% ipython --no-banner

In [1]: import numpy as np

In [2]: import numpy.linalg as la

In [3]: np.set_printoptions(precision=2, suppress=True, linewidth=140)

In [4]: X = np.array([[-5.03, 0.08, -14.95, -1.02, 9.03],
   ...:     [9.01, 8.06, 18.97, 20.96, 11.0],
   ...:     [-14.99, -8.97, -20.08, -28.93, -18.03],
   ...:     [5.06, -0.03, 15.01, 0.99, -8.99],
   ...:     [5.95, -0.88, 11.04, 1.02, -7.01]])

In [5]: X
Out[5]: 
array([[ -5.03,   0.08, -14.95,  -1.02,   9.03],
       [  9.01,   8.06,  18.97,  20.96,  11.  ],
       [-14.99,  -8.97, -20.08, -28.93, -18.03],
       [  5.06,  -0.03,  15.01,   0.99,  -8.99],
       [  5.95,  -0.88,  11.04,   1.02,  -7.01]])

In [6]: U, s, VT = la.svd(X)

In [7]: s
Out[7]: array([55.35, 27.07,  3.57,  0.12,  0.05])

In [8]: M2 = U[:, :3] @ np.diag(s[:3]) @ VT[:3]

In [9]: round(np.abs(X - M2).max(), 2)
Out[9]: np.float64(0.07)

In [10]: la.matrix_rank(X, rtol=0.05)
Out[10]: np.int64(3)

In [11]: M2
Out[11]: 
array([[ -5.06,   0.03, -14.95,  -0.99,   9.02],
       [  8.99,   8.02,  18.99,  20.96,  11.02],
       [-15.  ,  -9.  , -20.07, -28.93, -18.02],
       [  5.06,  -0.01,  14.99,   1.02,  -9.02],
       [  5.92,  -0.95,  11.06,   1.02,  -6.98]])

In [12]: rng = np.random.default_rng(99)

In [13]: z = rng.permutation(5)

In [14]: z
Out[14]: array([2, 0, 3, 4, 1])

In [15]: M2 = X[z][:, z]

In [16]: np.trace(M2)
Out[16]: np.float64(-23.07)

In [17]: M2
Out[17]: 
array([[-20.08, -14.99, -28.93, -18.03,  -8.97],
       [-14.95,  -5.03,  -1.02,   9.03,   0.08],
       [ 15.01,   5.06,   0.99,  -8.99,  -0.03],
       [ 11.04,   5.95,   1.02,  -7.01,  -0.88],
       [ 18.97,   9.01,  20.96,  11.  ,   8.06]])

In [18]: round(la.det(M2), 2), np.round(la.det(X[z]), 2)
Out[18]: (np.float64(-34.44), np.float64(-34.44))

In [19]: u, v = X[3], X[4]

In [20]: np.round(u @ v, 2)
Out[20]: np.float64(259.87)

In [21]: np.round(u @ u, 2)
Out[21]: np.float64(332.7)

In [22]: pr = (u @ v) / (u @ u) * u

In [23]: pr
Out[23]: array([ 3.95, -0.02, 11.72,  0.77, -7.02])

In [24]: np.round(la.norm(u + v) ** 2 + la.norm(u - v) ** 2, 2)
Out[24]: np.float64(1081.89)

In [25]: v - pr
Out[25]: array([ 2.  , -0.86, -0.68,  0.25,  0.01])

In [26]: J = np.load("run19.npy")

In [27]: J
Out[27]: 
array([[ 0,  0,  0, -3,  0],
       [ 0,  0,  0, -1,  0],
       [ 0,  0,  0,  0,  0],
       [ 3,  3,  0,  3,  0],
       [ 0,  0, -1,  0, -1]])

In [28]: def softmax(z):
    ...:     e = np.exp(z - z.max(axis=-1, keepdims=True))
    ...:     return e / e.sum(axis=-1, keepdims=True)
    ...: 

In [29]: softmax(J[1] + 3)
Out[29]: array([0.23, 0.23, 0.23, 0.08, 0.23])

In [30]: att = J @ J.T / np.sqrt(5)

In [31]: np.round(softmax(att + np.triu(np.full(att.shape, -np.inf), 1)), 2) + 0
Out[31]: 
array([[1.  , 0.  , 0.  , 0.  , 0.  ],
       [0.71, 0.29, 0.  , 0.  , 0.  ],
       [0.33, 0.33, 0.33, 0.  , 0.  ],
       [0.  , 0.  , 0.  , 1.  , 0.  ],
       [0.16, 0.16, 0.16, 0.16, 0.38]])

In [32]: np.round(softmax(att), 2) + 0
Out[32]: 
array([[0.91, 0.06, 0.02, 0.  , 0.02],
       [0.5 , 0.2 , 0.13, 0.03, 0.13],
       [0.2 , 0.2 , 0.2 , 0.2 , 0.2 ],
       [0.  , 0.  , 0.  , 1.  , 0.  ],
       [0.16, 0.16, 0.16, 0.16, 0.38]])
